>>> import numpy as np
>>> np.set_printoptions(precision=2, suppress=True, linewidth=160)
>>> rd = lambda a: np.round(a, 2) + 0
>>> mat = np.load("case4.npy")
>>> print(mat)
[[  1  -4  16 -64]
 [  1  -3   9 -27]
 [  1  -2   4  -8]
 [  1  -1   1  -1]
 [  1   0   0   0]
 [  1   1   1   1]
 [  1   2   4   8]
 [  1   3   9  27]]
>>> A2 = np.array([[1, -2, 0], [2, -2, 1], [3, -3, 0], [-1, 0, 1]])
>>> print(np.vstack([mat, A2.T]).shape)
(11, 4)
>>> print(np.einsum("ij->j", mat))
[  8  -4  44 -64]
>>> print(A2.T @ mat.T)
[[105  49  17   3   1   5   9   7]
 [-42 -23 -10  -3  -2  -7 -18 -35]
 [-68 -30 -10  -2   0   2  10  30]]
>>> print(np.einsum("ik,kj->ji", mat, A2))
[[105  49  17   3   1   5   9   7]
 [-42 -23 -10  -3  -2  -7 -18 -35]
 [-68 -30 -10  -2   0   2  10  30]]
>>> print(mat @ A2)
[[105 -42 -68]
 [ 49 -23 -30]
 [ 17 -10 -10]
 [  3  -3  -2]
 [  1  -2   0]
 [  5  -7   2]
 [  9 -18  10]
 [  7 -35  30]]
>>> A2 = np.c_[mat[:, :1] @ np.array([[-3]]), np.array([6, -4, 1, -1, -7, -1, 3, -4])]
>>> print(A2)
[[-3  6]
 [-3 -4]
 [-3  1]
 [-3 -1]
 [-3 -7]
 [-3 -1]
 [-3  3]
 [-3 -4]]
>>> print(rd(np.linalg.norm(np.linalg.qr(mat)[0].T @ A2, axis=0) ** 2 / ((A2 ** 2).sum(axis=0) + 1e-12)))
[1.   0.44]
>>> print(np.linalg.matrix_rank(A2))
2
>>> rng = np.random.default_rng(57)
>>> feats = (rng.random((12, 12)) < 0.3) + np.eye(12)
>>> feats /= feats.sum(axis=1, keepdims=True)
>>> print(rd(feats))
[[0.25 0.   0.   0.   0.   0.25 0.   0.   0.25 0.   0.25 0.  ]
 [0.   0.33 0.   0.   0.33 0.33 0.   0.   0.   0.   0.   0.  ]
 [0.   0.   0.5  0.   0.   0.   0.25 0.   0.   0.   0.25 0.  ]
 [0.   0.17 0.   0.17 0.   0.17 0.   0.17 0.   0.17 0.   0.17]
 [0.   0.   0.   0.   0.2  0.2  0.   0.2  0.   0.2  0.2  0.  ]
 [0.   0.25 0.   0.   0.25 0.25 0.   0.25 0.   0.   0.   0.  ]
 [0.2  0.   0.   0.   0.2  0.2  0.4  0.   0.   0.   0.   0.  ]
 [0.25 0.   0.   0.   0.   0.   0.25 0.25 0.   0.   0.25 0.  ]
 [0.   0.17 0.   0.17 0.   0.   0.   0.17 0.33 0.   0.   0.17]
 [0.   0.   0.2  0.2  0.   0.   0.2  0.   0.2  0.2  0.   0.  ]
 [0.   0.   0.25 0.25 0.   0.   0.25 0.   0.   0.   0.25 0.  ]
 [0.   0.   0.   0.25 0.   0.25 0.   0.   0.   0.25 0.   0.25]]
>>> x0 = np.array([-4, 4, -1, 1, -2, 0, 0, -4, -5, -5, 5, 1])
>>> print(rd(feats @ np.ones(12)))
[1. 1. 1. 1. 1. 1. 1. 1. 1. 1. 1. 1.]
>>> print(np.linalg.norm(feats @ x0) <= np.linalg.norm(feats, 2) * np.linalg.norm(x0) + 1e-9)
True
>>> print(rd(feats @ x0))
[-1.    0.67  0.75 -0.5  -1.2  -0.5  -1.2  -0.75 -1.33 -2.    1.25 -0.75]
>>> print(rd(feats @ np.eye(12)[9]))
[0.   0.   0.   0.17 0.2  0.   0.   0.   0.   0.2  0.   0.25]
>>> print(rd((feats * x0).sum(axis=1)))
[-1.    0.67  0.75 -0.5  -1.2  -0.5  -1.2  -0.75 -1.33 -2.    1.25 -0.75]
>>> print((feats @ x0).argmax())
10
>>> A2 = feats / np.sqrt((feats ** 2).mean(axis=1, keepdims=True))
>>> print(np.linalg.matrix_rank(A2) == np.linalg.matrix_rank(feats))
True
>>> print(np.linalg.matrix_rank(feats - feats.mean(axis=1, keepdims=True)))
11
>>> print(rd(feats - feats.mean(axis=1, keepdims=True)))
[[ 0.17 -0.08 -0.08 -0.08 -0.08  0.17 -0.08 -0.08  0.17 -0.08  0.17 -0.08]
 [-0.08  0.25 -0.08 -0.08  0.25  0.25 -0.08 -0.08 -0.08 -0.08 -0.08 -0.08]
 [-0.08 -0.08  0.42 -0.08 -0.08 -0.08  0.17 -0.08 -0.08 -0.08  0.17 -0.08]
 [-0.08  0.08 -0.08  0.08 -0.08  0.08 -0.08  0.08 -0.08  0.08 -0.08  0.08]
 [-0.08 -0.08 -0.08 -0.08  0.12  0.12 -0.08  0.12 -0.08  0.12  0.12 -0.08]
 [-0.08  0.17 -0.08 -0.08  0.17  0.17 -0.08  0.17 -0.08 -0.08 -0.08 -0.08]
 [ 0.12 -0.08 -0.08 -0.08  0.12  0.12  0.32 -0.08 -0.08 -0.08 -0.08 -0.08]
 [ 0.17 -0.08 -0.08 -0.08 -0.08 -0.08  0.17  0.17 -0.08 -0.08  0.17 -0.08]
 [-0.08  0.08 -0.08  0.08 -0.08 -0.08 -0.08  0.08  0.25 -0.08 -0.08  0.08]
 [-0.08 -0.08  0.12  0.12 -0.08 -0.08  0.12 -0.08  0.12  0.12 -0.08 -0.08]
 [-0.08 -0.08  0.17  0.17 -0.08 -0.08  0.17 -0.08 -0.08 -0.08  0.17 -0.08]
 [-0.08 -0.08 -0.08  0.17 -0.08  0.17 -0.08 -0.08 -0.08  0.17 -0.08  0.17]]
>>> A2 = np.array([[1, 0], [0, 3]])
>>> Z = np.array([[7, -7, 4], [-2, -3, -4], [0, -5, 8]])
>>> W0 = np.block([[A2, np.zeros((2, 3))], [np.zeros((3, 2)), Z]])
>>> print(W0)
[[ 1.  0.  0.  0.  0.]
 [ 0.  3.  0.  0.  0.]
 [ 0.  0.  7. -7.  4.]
 [ 0.  0. -2. -3. -4.]
 [ 0.  0.  0. -5.  8.]]
>>> print(np.allclose(W0, W0.T))
False
>>> print(rd(np.abs(np.linalg.eigvals(W0)).max()))
10.92
>>> print(np.allclose(W0 @ W0.T, W0.T @ W0))
False
>>> print((W0 - W0.T) / 2)
[[ 0.   0.   0.   0.   0. ]
 [ 0.   0.   0.   0.   0. ]
 [ 0.   0.   0.  -2.5  2. ]
 [ 0.   0.   2.5  0.   0.5]
 [ 0.   0.  -2.  -0.5  0. ]]
>>> print(rd(np.sort(np.abs(np.linalg.eigvals(W0)))))
[ 1.    3.    5.38  6.46 10.92]
>>> assert W0 == W0.T
Traceback (most recent call last):
  File "<python-input-39>", line 1, in <module>
    assert W0 == W0.T
           ^^^^^^^^^^
ValueError: The truth value of an array with more than one element is ambiguous. Use a.any() or a.all()
>>> W0.inv()
Traceback (most recent call last):
  File "<python-input-40>", line 1, in <module>
    W0.inv()
    ^^^^^^
AttributeError: 'numpy.ndarray' object has no attribute 'inv'
>>> print((W0 + W0.T) / 2)
[[ 1.   0.   0.   0.   0. ]
 [ 0.   3.   0.   0.   0. ]
 [ 0.   0.   7.  -4.5  2. ]
 [ 0.   0.  -4.5 -3.  -4.5]
 [ 0.   0.   2.  -4.5  8. ]]
>>> Q, vecs = np.linalg.qr(feats[:, :2])[0], np.linalg.qr(feats[:, 2:])[0]
>>> sigma = np.linalg.svd(Q.T @ vecs, compute_uv=False)
>>> print(rd(np.degrees(np.arccos(sigma.clip(0, 1)))))
[ 5.54 18.58]
>>> print((sigma > 0.9).sum())
2
>>> A2 = np.linalg.invert(W0)
Traceback (most recent call last):
  File "<python-input-46>", line 1, in <module>
    A2 = np.linalg.invert(W0)
         ^^^^^^^^^^^^^^^^
AttributeError: module 'numpy.linalg' has no attribute 'invert'
>>> A2 = np.linalg.inv(W0)
>>> print(rd(np.linalg.det(W0) * A2))
[[-1140.     0.     0.     0.     0.]
 [    0.  -380.     0.     0.     0.]
 [    0.     0.  -132.   108.   120.]
 [    0.     0.    48.   168.    60.]
 [    0.     0.    30.   105.  -105.]]
>>> print((np.abs(A2) > 1e-9).astype(int))
[[1 0 0 0 0]
 [0 1 0 0 0]
 [0 0 1 1 1]
 [0 0 1 1 1]
 [0 0 1 1 1]]
>>> print(rd(np.linalg.slogdet(W0)[0]))
-1.0
>>> print(rd(np.linalg.det(W0) * np.linalg.det(A2)))
1.0
>>> X = np.loadtxt("sample6.csv", delimiter=",")
>>> print(X)
[[ 62.   0.   0.   2.   1.  -2.  -1.  -1.  -2.  -2.]
 [ -1. -58.  -2.   2.  -2.   1.   2.   2.   1.  -2.]
 [ -2.   2.  -1.   2.  -1.   0.   0.   0.  -2.  -2.]
 [  2.   0.   2.  61.   0.   1.   0.  -2.   0.   1.]
 [ -2.   0.   0.  -2. -62.   1.   0.   1.   2.  -1.]
 [  2.   2.   2.   1.  -1.  20.   2.  -2.   2.  -1.]
 [ -2.   2.  -1.   0.  -2.  -2.  18.   1.  -2.  -2.]
 [  0.  -1.   2.  -1.   0.   2.  -2. -42.   0.   0.]
 [ -2.  -2.   0.  -1.   2.  -2.  -1.   2.  62.  -2.]
 [  0.   1.  -1.  -2.  -2.  -1.   2.  -1.   2. -40.]]
>>> A2 = np.linalg.inv(X)
>>> print(np.allclose(A2, X.T))
False
>>> print(rd(A2))
[[ 0.02  0.    0.    0.    0.    0.    0.    0.    0.    0.  ]
 [ 0.   -0.02  0.03  0.    0.    0.    0.    0.    0.    0.  ]
 [-0.03 -0.03 -0.94  0.03  0.01  0.   -0.01  0.   -0.03  0.05]
 [ 0.    0.    0.03  0.02  0.    0.    0.    0.    0.    0.  ]
 [ 0.    0.    0.    0.   -0.02  0.    0.    0.    0.    0.  ]
 [ 0.    0.    0.09  0.    0.    0.05 -0.01  0.    0.   -0.01]
 [ 0.    0.   -0.04  0.    0.    0.01  0.06  0.    0.    0.  ]
 [ 0.    0.   -0.04  0.    0.    0.    0.   -0.02  0.    0.  ]
 [ 0.    0.    0.01  0.    0.    0.    0.    0.    0.02  0.  ]
 [ 0.    0.    0.02  0.    0.    0.    0.    0.    0.   -0.03]]
>>> print(rd(np.linalg.det(X) * np.linalg.det(A2)))
1.0
>>> print(rd(np.linalg.cond(X)))
62.42
>>> print(rd(np.linalg.norm(A2, "nuc")))
1.18
>>> print(rd(np.linalg.norm(A2, axis=1)))
[0.02 0.04 0.94 0.03 0.02 0.1  0.07 0.05 0.02 0.03]
>>> print(rd(np.linalg.norm(A2[6], 1)), rd(np.linalg.norm(A2[6], np.inf)))
0.11 0.06
>>> print(np.linalg.norm(A2, axis=1).argmax())
2
>>> print(rd(A2[6] @ A2[5]))
0.0
>>> print(rd(np.linalg.norm(W0[1] - W0[4])))
9.9
>>> M = np.array([[0, 0, 0, 0, 0, 0],
...     [3, 2, 0, 0, 0, 0],
...     [0, 2, 0, 0, 0, 0],
...     [0, 0, 0, 0, 0, 0],
...     [0, 0, 3, 2, 0, 0],
...     [0, 0, 0, 2, 0, 0],
...     [0, 0, 0, 0, 0, 0],
...     [0, 0, 0, 0, 3, 2],
...     [0, 0, 0, 0, 0, 2]])
>>> T = np.stack([M, 4 * M, M[::-1]])
>>> print(np.einsum("bij,cij->bc", T, T))
[[ 51 204  13]
 [204 816  52]
 [ 13  52  51]]
>>> print((T @ M.T).shape)
(3, 9, 9)
>>> print(np.linalg.matrix_rank(T))
[6 6 6]
>>> print(rd(np.linalg.norm(T, axis=(1, 2))))
[ 7.14 28.57  7.14]
>>> print(T.sum(axis=0))
[[ 0  0  0  0  0  2]
 [15 10  0  0  3  2]
 [ 0 10  0  0  0  0]
 [ 0  0  0  2  0  0]
 [ 0  0 18 12  0  0]
 [ 0  0  0 10  0  0]
 [ 0  2  0  0  0  0]
 [ 3  2  0  0 15 10]
 [ 0  0  0  0  0 10]]
>>> w1 = np.array([[0, 2], [3, 1], [3, 3], [1, 0], [2, 0], [0, 2]])
>>> coef = np.array([3, 2])
>>> H = np.maximum(M @ w1 + coef, 0)
>>> print((H > 0).mean(axis=0))
[1. 1.]
>>> print((H > 0).astype(int))
[[1 1]
 [1 1]
 [1 1]
 [1 1]
 [1 1]
 [1 1]
 [1 1]
 [1 1]
 [1 1]]
>>> print(H)
[[ 3  2]
 [ 9 10]
 [ 9  4]
 [ 3  2]
 [14 11]
 [ 5  2]
 [ 3  2]
 [ 9  6]
 [ 3  6]]
>>> Z = np.array([[0, 0, 1], [1, 0, 2]])
>>> print(H @ Z)
[[ 2  0  7]
 [10  0 29]
 [ 4  0 17]
 [ 2  0  7]
 [11  0 36]
 [ 2  0  9]
 [ 2  0  7]
 [ 6  0 21]
 [ 6  0 15]]
>>> print(w1 @ Z)
[[2 0 4]
 [1 0 5]
 [3 0 9]
 [0 0 1]
 [0 0 2]
 [2 0 4]]
>>> x0 = np.array([-3, -2, -3, 1, 3, 0])
>>> y = M @ x0
>>> print(rd(np.linalg.solve(M.T @ M, M.T @ y)))
[-3. -2. -3.  1.  3.  0.]
>>> print(rd(np.linalg.pinv(M) @ M))
[[1. 0. 0. 0. 0. 0.]
 [0. 1. 0. 0. 0. 0.]
 [0. 0. 1. 0. 0. 0.]
 [0. 0. 0. 1. 0. 0.]
 [0. 0. 0. 0. 1. 0.]
 [0. 0. 0. 0. 0. 1.]]
>>> print(y)
[  0 -13  -4   0  -7   2   0   9   0]
>>> y = y + 0.05 * rng.normal(size=9)
>>> print(rd(y))
[  0.12 -13.01  -3.96   0.03  -6.95   1.97   0.     9.05   0.03]
>>> coef, *_ = np.linalg.lstsq(M, y)
>>> print(coef.round())
[-3. -2. -3.  1.  3.  0.]
>>> data = np.loadtxt("x.csv", delimiter=",")
>>> print(data)
[[ 0.  2.  0.  1.  0.  3.  2.  5.  1.  3.  4.  0.]
 [-4.  4.  4.  2.  0.  5.  4.  4.  1.  2.  3.  2.]
 [-3.  2.  3.  0.  3.  5.  5.  5.  3.  4.  2.  3.]
 [-5.  2.  5.  2.  4.  2.  4.  4.  0.  4.  0.  5.]
 [ 0.  4.  0.  5.  1.  4.  5.  5.  0.  2.  5.  4.]
 [-4.  3.  4.  0.  5.  4.  1.  5.  5.  2.  4.  2.]
 [-2.  3.  2.  2.  2.  2.  4.  4.  1.  1.  0.  1.]
 [-4.  5.  4.  5.  5.  0.  5.  5.  1.  1.  1.  5.]
 [ 0.  3.  0.  1.  0.  4.  4.  2.  3.  5.  4.  0.]
 [-5.  2.  5.  4.  4.  5.  3.  0.  2.  0.  5.  1.]]
>>> print(rd(np.linalg.norm(feats, 1)), rd(np.linalg.norm(feats, np.inf)))
1.65 1.0
>>> print(np.linalg.norm(feats, axis=1).argmax())
2
>>> A2 = data + rng.integers(-2, 3, (10, 9)) @ rng.integers(-2, 3, (9, 12))
>>> print(A2)
[[  4.   0.  -4.   9.   1.  14.   3.  13.   3.   9.   5.  -1.]
 [ -6.   6.   0.   4.   9.  -2.   5.   1.  12.  -2.   4.   9.]
 [-11.  10.   2.  -8.  -1.   1.   3.  14.   4.  14.  -5.   1.]
 [  0.   4.   0.   6.   8.  13.   6.  15.  -2.  14.  -7.   5.]
 [ -6.  -3.   3.   5.  -2.   4.  10.  11.   2.   4.   8.  -3.]
 [  1.  -4.   2.   0.   0.   3.   6.  -1.   2.  -2.  11.   6.]
 [  0.   2.  -2.   0.   0.   4.   4.  12.  -6.  11.  -7.   5.]
 [  2.  14.   8.   8.   7.   0.  -3.  -4.  -1.  -5.   1.  12.]
 [  6.   1.   3.  14.   6.  15.  -2.  11.  -1.   9.  -3.   4.]
 [  0.   5.   0.   5.   2.   7.   8.   4.   3.   8.   8.  10.]]
>>> print(np.linalg.matrix_rank(A2 - data, tol=1e-8))
9
>>> x0 = np.array([2, 2, 2, 9, 2, -7, 8, 1, 7, -1, 9, 9])
>>> print(np.linalg.norm(A2 @ x0) <= np.linalg.norm(A2, 2) * np.linalg.norm(x0) + 1e-9)
True
>>> print(np.sign((A2 @ x0).round(6)))
[ 1.  1. -1.  1.  1.  1. -1.  1.  1.  1.]
>>> print(np.einsum("ij,j->i", A2, x0))
[ 70. 312. -63.   4. 147. 193. -55. 221.  41. 253.]
>>> print((A2 @ x0).argmax())
1
>>> print((A2 * x0).sum(axis=1))
[ 70. 312. -63.   4. 147. 193. -55. 221.  41. 253.]
>>> print(A2 @ (2 * x0))
[ 140.  624. -126.    8.  294.  386. -110.  442.   82.  506.]
